>>> import numpy as np
>>> import numpy.linalg as la
>>> np.set_printoptions(suppress=True, linewidth=140)
>>> rng = np.random.default_rng(2817)
>>> K = np.triu(rng.random((13, 13)) < 0.2, 1).astype(int)
>>> K = K + K.T
>>> K
array([[0, 0, 0, 1, 0, 0, 1, 1, 0, 0, 0, 0, 0],
       [0, 0, 0, 1, 0, 1, 0, 0, 0, 0, 0, 0, 1],
       [0, 0, 0, 0, 1, 0, 0, 1, 0, 0, 0, 0, 1],
       [1, 1, 0, 0, 0, 1, 0, 0, 1, 0, 0, 0, 0],
       [0, 0, 1, 0, 0, 0, 1, 1, 0, 0, 0, 0, 1],
       [0, 1, 0, 1, 0, 0, 0, 0, 0, 0, 1, 1, 0],
       [1, 0, 0, 0, 1, 0, 0, 0, 0, 1, 0, 0, 0],
       [1, 0, 1, 0, 1, 0, 0, 0, 0, 1, 0, 1, 0],
       [0, 0, 0, 1, 0, 0, 0, 0, 0, 0, 1, 1, 0],
       [0, 0, 0, 0, 0, 0, 1, 1, 0, 0, 0, 0, 0],
       [0, 0, 0, 0, 0, 1, 0, 0, 1, 0, 0, 0, 1],
       [0, 0, 0, 0, 0, 1, 0, 1, 1, 0, 0, 0, 1],
       [0, 1, 1, 0, 1, 0, 0, 0, 0, 0, 1, 1, 0]])
>>> u = np.array([0, -2, -2, -2, 0, 3, -2, 3, 2, 2, -3, 3, 3])
>>> M2 = K + np.outer(u, np.eye(13)[3])
>>> print(la.matrix_rank(la.inv(M2) - la.inv(K), tol=1e-8))
1
>>> x = np.array([1, -2, -1, 0, 2, -2, 2, 1, 0, -2, 1, 0, 1])
>>> h1 = np.maximum(K @ x, 0)
>>> np.maximum(K @ x, 0) - np.maximum(-K @ x, 0)
array([ 3, -1,  4, -3,  3, -1,  1,  0,  1,  3, -1,  0,  0])
>>> K.T @ h1
array([ 1,  0,  3,  4,  5,  0,  9, 13,  0,  1,  1,  1,  7])
>>> M = np.loadtxt("x.csv", delimiter=",")
>>> M
array([[ 0.75, -0.45,  0.9 , -1.65, -0.75, -0.3 ],
       [ 0.85, -0.51,  1.02, -1.87, -0.85, -0.34],
       [ 0.85, -0.51,  1.02, -1.87, -0.85, -0.34],
       [-0.05,  0.03, -0.06,  0.11,  0.05,  0.02]])
>>> Uu, sig, Vt = la.svd(M)
>>> V = Vt[:(sig > 1e-8).sum()]
>>> x = M[2] + 3 * M[0] + rng.integers(2) * np.eye(6)[0]
>>> x.round(4)
array([ 3.1 , -1.86,  3.72, -6.82, -3.1 , -1.24])
>>> la.matrix_rank(np.vstack([M, x]))
np.int64(1)
>>> np.round(np.diag(V.T @ V), 4)
array([0.1136, 0.0409, 0.1636, 0.55  , 0.1136, 0.0182])
>>> np.unique(M.round(6), axis=0).shape
(3, 6)
>>> np.abs(np.diag(la.qr(M)[1])) > 1e-9
array([ True, False, False, False])
>>> u, r1 = M[0], M[3]
>>> u @ r1
np.float64(-0.33)
>>> p = (u @ r1) / (u @ u) * u
>>> round(la.norm(u + r1) ** 2 + la.norm(u - r1) ** 2, 4)
np.float64(9.944)
>>> la.matrix_rank(np.outer(u, r1))
np.int64(1)
>>> np.round(r1 - p, 4) + 0
array([0., 0., 0., 0., 0., 0.])
>>> p.round(4)
array([-0.05,  0.03, -0.06,  0.11,  0.05,  0.02])
>>> [round(float(x), 4) for x in la.svd(M, compute_uv=False)[:3]]
[4.2057, 0.0, 0.0]
>>> round(la.norm(M, 2) / la.norm(M), 4)
np.float64(1.0)
>>> print(np.argsort(-la.norm(M, axis=0).round(6), kind="stable")[:3])
[3 2 0]
